$ python3 -q
>>> import numpy as np
>>> from numpy import linalg as LA
>>> np.set_printoptions(precision=3, suppress=True, linewidth=200, floatmode="fixed")
>>> def rnd(a):
...     return np.round(a, 3) + 0
... 
>>> E = np.load("run8.npy")
>>> print(rnd(E))
[[ 0.998  0.998 -2.000  0.501]
 [ 3.021  3.021 -2.000 -0.510]
 [ 0.112  0.112 -2.000  0.944]
 [ 1.101  1.101 -2.000  0.449]
 [ 1.468  1.468 -2.000  0.266]
 [-0.519 -0.519 -2.000  1.260]
 [ 2.781  2.781 -2.000 -0.391]
 [ 3.452  3.452 -2.000 -0.726]
 [ 0.367  0.367 -2.000  0.816]
 [-0.839 -0.839 -2.000  1.420]
 [-2.472 -2.472 -2.000  2.236]
 [ 0.507  0.507 -2.000  0.746]
 [ 5.767  5.767 -2.000 -1.883]
 [ 0.098  0.098 -2.000  0.951]
 [ 2.556  2.556 -2.000 -0.278]
 [ 0.386  0.386 -2.000  0.807]
 [ 3.818  3.818 -2.000 -0.909]
 [-1.556 -1.556 -2.000  1.778]]
>>> rnd(E.ravel(order="F"))
array([ 0.998,  3.021,  0.112,  1.101,  1.468, -0.519,  2.781,  3.452,  0.367, -0.839, -2.472,  0.507,  5.767,  0.098,  2.556,  0.386,  3.818, -1.556,  0.998,  3.021,  0.112,  1.101,  1.468, -0.519,
        2.781,  3.452,  0.367, -0.839, -2.472,  0.507,  5.767,  0.098,  2.556,  0.386,  3.818, -1.556, -2.000, -2.000, -2.000, -2.000, -2.000, -2.000, -2.000, -2.000, -2.000, -2.000, -2.000, -2.000,
       -2.000, -2.000, -2.000, -2.000, -2.000, -2.000,  0.501, -0.510,  0.944,  0.449,  0.266,  1.260, -0.391, -0.726,  0.816,  1.420,  2.236,  0.746, -1.883,  0.951, -0.278,  0.807, -0.909,  1.778])
>>> T = E.reshape(18, 2, -1)
>>> rnd(np.swapaxes(T, 1, 2)[8])
array([[ 0.367, -2.000],
       [ 0.367,  0.816]])
>>> rng = np.random.default_rng(2361)
>>> other = E + rng.integers(-2, 3, (18, 2)) @ rng.integers(-2, 3, (2, 4))
>>> rnd(other)
array([[-4.002,  1.998, -4.000, -2.499],
       [-0.979,  5.021, -6.000, -0.510],
       [-1.888, -1.888,  2.000, -5.056],
       [ 5.101,  1.101, -2.000,  4.449],
       [ 1.468,  3.468, -6.000,  4.266],
       [-1.519,  0.481, -4.000,  2.260],
       [-2.219,  3.781, -4.000, -3.391],
       [ 0.452,  4.452, -4.000, -1.726],
       [-3.633,  0.367, -2.000, -3.184],
       [ 4.161, -1.839,  0.000,  4.420],
       [-0.472, -2.472, -2.000,  4.236],
       [ 1.507,  1.507, -4.000,  3.746],
       [ 5.767,  5.767, -2.000, -1.883],
       [-2.902,  1.098, -4.000, -0.049],
       [ 0.556,  2.556, -2.000, -2.278],
       [ 4.386,  0.386, -2.000,  4.807],
       [ 5.818,  1.818,  2.000, -2.909],
       [-4.556, -2.556,  0.000, -3.222]])
>>> print(rnd(LA.svd(other - E, compute_uv=False)))
[17.674 12.947  0.000  0.000]
>>> LA.matrix_rank(other - E, tol=1e-8)
np.int64(2)
